$ python3 -q
>>> import numpy as np
>>> import numpy.linalg as la
>>> np.set_printoptions(precision=1, suppress=True, linewidth=200)
>>> W0 = np.load("case0.npy")
>>> W0
array([[10,  0,  6,  0],
       [ 7,  0,  4,  0],
       [16,  0, 10,  0],
       [10,  0,  6,  0],
       [13,  0,  8,  0],
       [ 4,  0,  2,  0],
       [ 7,  0,  4,  0],
       [13,  0,  8,  0],
       [ 4,  0,  2,  0],
       [ 1,  3,  0,  1],
       [16,  0, 10,  0],
       [ 1,  3,  0,  1],
       [13,  0,  8,  0],
       [13,  0,  8,  0]])
>>> rk = la.matrix_rank(W0)
>>> rk
np.int64(3)
>>> N = la.svd(W0)[2][rk:].T
>>> np.allclose(W0 @ N, 0)
True
>>> np.round(N[:, 0] / N[np.abs(N[:, 0]).round(6).argmax(), 0], 1) + 0
array([ 0. , -0.3,  0. ,  1. ])
>>> [int(la.matrix_rank(np.delete(W0, i, axis=0))) for i in range(14)]
[3, 3, 3, 3, 3, 3, 3, 3, 3, 3, 3, 3, 3, 3]
>>> round(float(np.trace(la.pinv(W0) @ W0)), 1)
3.0
>>> np.abs(np.diag(la.qr(W0)[1])) > 1e-9
array([ True,  True,  True, False])
>>> la.lstsq(W0[:-1].T, W0[-1])[2]
np.int32(3)
>>> np.allclose(W0[:-1].T @ la.lstsq(W0[:-1].T, W0[-1])[0], W0[-1])
True
>>> np.round(W0 @ la.pinv(W0) @ W0, 1) + 0
array([[10.,  0.,  6.,  0.],
       [ 7.,  0.,  4.,  0.],
       [16.,  0., 10.,  0.],
       [10.,  0.,  6.,  0.],
       [13.,  0.,  8.,  0.],
       [ 4.,  0.,  2.,  0.],
       [ 7.,  0.,  4.,  0.],
       [13.,  0.,  8.,  0.],
       [ 4.,  0.,  2.,  0.],
       [ 1.,  3.,  0.,  1.],
       [16.,  0., 10.,  0.],
       [ 1.,  3.,  0.,  1.],
       [13.,  0.,  8.,  0.],
       [13.,  0.,  8.,  0.]])
>>> w1 = np.array([[-1, 1, -1, -3, -3],
...     [-2, 2, 2, 3, -3],
...     [3, 3, -3, -1, 2],
...     [0, -3, 2, 1, 3]])
>>> coef = np.array([2, 1, -1, 2, 0])
>>> hid = np.maximum(W0 @ w1 + coef, 0)
>>> (hid > 0).astype(int)
array([[1, 1, 0, 0, 0],
       [1, 1, 0, 0, 0],
       [1, 1, 0, 0, 0],
       [1, 1, 0, 0, 0],
       [1, 1, 0, 0, 0],
       [1, 1, 0, 0, 0],
       [1, 1, 0, 0, 0],
       [1, 1, 0, 0, 0],
       [1, 1, 0, 0, 0],
       [0, 1, 1, 1, 0],
       [1, 1, 0, 0, 0],
       [0, 1, 1, 1, 0],
       [1, 1, 0, 0, 0],
       [1, 1, 0, 0, 0]])
>>> hid
array([[10, 29,  0,  0,  0],
       [ 7, 20,  0,  0,  0],
       [16, 47,  0,  0,  0],
       [10, 29,  0,  0,  0],
       [13, 38,  0,  0,  0],
       [ 4, 11,  0,  0,  0],
       [ 7, 20,  0,  0,  0],
       [13, 38,  0,  0,  0],
       [ 4, 11,  0,  0,  0],
       [ 0,  5,  6,  9,  0],
       [16, 47,  0,  0,  0],
       [ 0,  5,  6,  9,  0],
       [13, 38,  0,  0,  0],
       [13, 38,  0,  0,  0]])
>>> Z = np.array([[1, 0], [0, 0], [-1, -1], [1, -1], [0, -2]])
>>> (hid @ Z).round(6).argmax(axis=1)
array([0, 0, 0, 0, 0, 0, 0, 0, 0, 0, 0, 0, 0, 0])
>>> w1 @ Z
array([[-3, 10],
       [-1,  1],
       [ 5,  0],
       [-1, -9]])
>>> hid @ Z
array([[ 10,   0],
       [  7,   0],
       [ 16,   0],
       [ 10,   0],
       [ 13,   0],
       [  4,   0],
       [  7,   0],
       [ 13,   0],
       [  4,   0],
       [  3, -15],
       [ 16,   0],
       [  3, -15],
       [ 13,   0],
       [ 13,   0]])
>>> sig = 20 * 0.5 ** np.arange(5)
>>> O, _ = la.qr(np.array([[-0.8, -1.4, 1.5, 0.5, 1.3],
...     [-0.6, -0.2, 1.9, -1.1, 0.7],
...     [0.4, 1.2, 0.2, -1.2, 1.4],
...     [-0.3, 1.2, 0.8, -0.4, -0.6],
...     [-0.2, 1.9, -0.8, -0.4, 0.9]]))
>>> rng = np.random.default_rng(9)
>>> K = rng.normal(size=(12, 5)) * sig @ O
>>> K
array([[  6.4,  -4. ,   3.7,   2.7, -16.1],
       [  5. ,  -2.1,  -3.6,   4.6,  -6.4],
       [ 19.3, -16.8,  -9.5,  11.2, -32. ],
       [  2. ,  -0.9,   0.5,  -2.5,  10.8],
       [  0.4,  -2.9,   1.9,  -2.6, -11.8],
       [ -0.7,  -1.4,  -2.9,   3.7, -11.2],
       [ -4.7,   9.1,  10.8,  -8.5,   5. ],
       [ -7. ,   2.5,  -1.6,  -1.9,   8.2],
       [ -5.6,   1.4,  -4.9,   6.8,  -3.7],
       [ 11.4,  -1.1,  -2.2,  -0.8,   6.2],
       [  1.2,   0.1,  -2.6,   6.1,  -6.5],
       [ -1.7,  -0.6,  -2.4,   6.3, -11. ]])
>>> D = la.norm(K[:, None] - K[None], axis=-1)
>>> D[1].round(6).argsort(kind="stable")[:4]
array([ 1, 10,  5, 11])
>>> D[1]
array([12.5,  0. , 34. , 19.3, 11.6,  7.6, 26.9, 20.6, 11.7, 15.2,  4.7,  8.5])
>>> (D + 1e9 * np.eye(12)).round(6).argmin(axis=1)
array([ 4, 10,  0,  7,  5, 11,  7,  3, 10,  3,  1,  5])
>>> np.flatnonzero(D[1] < D.mean() / 2)
array([ 1,  5, 10, 11])
>>> np.unravel_index(D.round(6).argmax(), D.shape)
(np.int64(2), np.int64(6))
>>> D.shape
(12, 12)
>>> la.matrix_rank(D ** 2)
np.int64(7)
>>> D.mean(axis=1).argmax()
np.int64(2)
>>> Z = K[[10, 7]].astype(float)
>>> for _ in range(3):
...     lab = la.norm(K[:, None] - Z, axis=-1).argmin(axis=1)
...     Z = np.array([K[lab == j].mean(axis=0) for j in range(2)])
... 
>>> lab
array([0, 0, 0, 1, 0, 0, 1, 1, 0, 1, 0, 0])
>>> np.bincount(lab)
array([8, 4])
>>> Z[1] - Z[0]
array([-2.6,  5.7,  4.4, -8.3, 19.9])
>>> F = np.array([[-3, -3, -3, -3, -3],
...     [-3, -6, -6, -6, -6],
...     [-3, -6, -9, -9, -9],
...     [-3, -6, -9, -12, -12],
...     [-3, -6, -9, -12, -15]])
>>> out = np.array([[-5, -5, 3], [4, 1, -3]])
>>> Z = np.kron(out, F)
>>> la.matrix_rank(Z)
np.int64(10)
>>> Z.shape
(10, 15)
>>> round(la.norm(Z, 2), 1), round(float(la.norm(out, 2) * la.norm(F, 2)), 1)
(np.float64(331.8), 331.8)
>>> Z
array([[ 15,  15,  15,  15,  15,  15,  15,  15,  15,  15,  -9,  -9,  -9,  -9,  -9],
       [ 15,  30,  30,  30,  30,  15,  30,  30,  30,  30,  -9, -18, -18, -18, -18],
       [ 15,  30,  45,  45,  45,  15,  30,  45,  45,  45,  -9, -18, -27, -27, -27],
       [ 15,  30,  45,  60,  60,  15,  30,  45,  60,  60,  -9, -18, -27, -36, -36],
       [ 15,  30,  45,  60,  75,  15,  30,  45,  60,  75,  -9, -18, -27, -36, -45],
       [-12, -12, -12, -12, -12,  -3,  -3,  -3,  -3,  -3,   9,   9,   9,   9,   9],
       [-12, -24, -24, -24, -24,  -3,  -6,  -6,  -6,  -6,   9,  18,  18,  18,  18],
       [-12, -24, -36, -36, -36,  -3,  -6,  -9,  -9,  -9,   9,  18,  27,  27,  27],
       [-12, -24, -36, -48, -48,  -3,  -6,  -9, -12, -12,   9,  18,  27,  36,  36],
       [-12, -24, -36, -48, -60,  -3,  -6,  -9, -12, -15,   9,  18,  27,  36,  45]])
>>> np.round(la.eigvalsh(F).min(), 1)
np.float64(-37.0)
>>> [round(float(la.det(F[:i, :i])), 2) + 0 for i in range(1, 6)]
[-3.0, 9.0, -27.0, 81.0, -243.0]
>>> Z = 5 * np.array([[0.9, -0.7, 0.7, -0.9],
...     [-0.3, -0.5, 1.2, -0.6],
...     [-0.5, 0.9, -0.6, 1.7]])
>>> lab = rng.integers(0, 3, 27)
>>> arr = Z[lab] + rng.normal(size=(27, 4))
>>> arr
array([[-2.5, -2.3,  6.5, -4.5],
       [-2.7,  5.2, -2.1,  7.4],
       [ 5.1, -3.2,  3.1, -2.5],
       [-2.6, -2.8,  6.5, -2.8],
       [-1.7, -1.1,  7.4, -2.1],
       [-0.5, -2.6,  4.8, -0.8],
       [ 3.5, -1.3,  3.4, -4.3],
       [-1.7, -1.5,  5.5, -1.2],
       [ 5. , -3.3,  2.9, -4.2],
       [-1.5, -0.6,  6.9, -4.6],
       [ 6. , -5.9,  5. , -6.4],
       [ 4.5, -2.7,  3.5, -5.6],
       [-1.3,  2.7, -4.5,  9.9],
       [-3.4,  4.7, -2.2,  8.4],
       [ 4.8, -3.4,  3.7, -3.3],
       [ 5.4, -3.2,  4.4, -5. ],
       [ 3.7, -4.5,  4.3, -2.9],
       [-1.4, -4.5,  5.5, -2.5],
       [-2.2,  4.6, -2. ,  9.4],
       [ 3.2, -3.1,  2.8, -4.3],
       [ 5.7, -1.7,  4.2, -5. ],
       [ 4.1, -3. ,  2.5, -4.6],
       [ 5.1, -2.6,  3.2, -4.1],
       [-1.1,  4.8, -4.7,  8.7],
       [ 4.8, -3.9,  3.5, -6. ],
       [-0.3, -2.1,  5.5, -2.8],
       [ 4.6, -4.4,  0.8, -7.3]])
>>> cen = arr - arr.mean(axis=0)
>>> vecs = la.svd(cen)[2][:1]
>>> out = cen - cen @ vecs.T @ vecs
>>> np.round(la.norm(out) / la.norm(cen), 1)
np.float64(0.4)
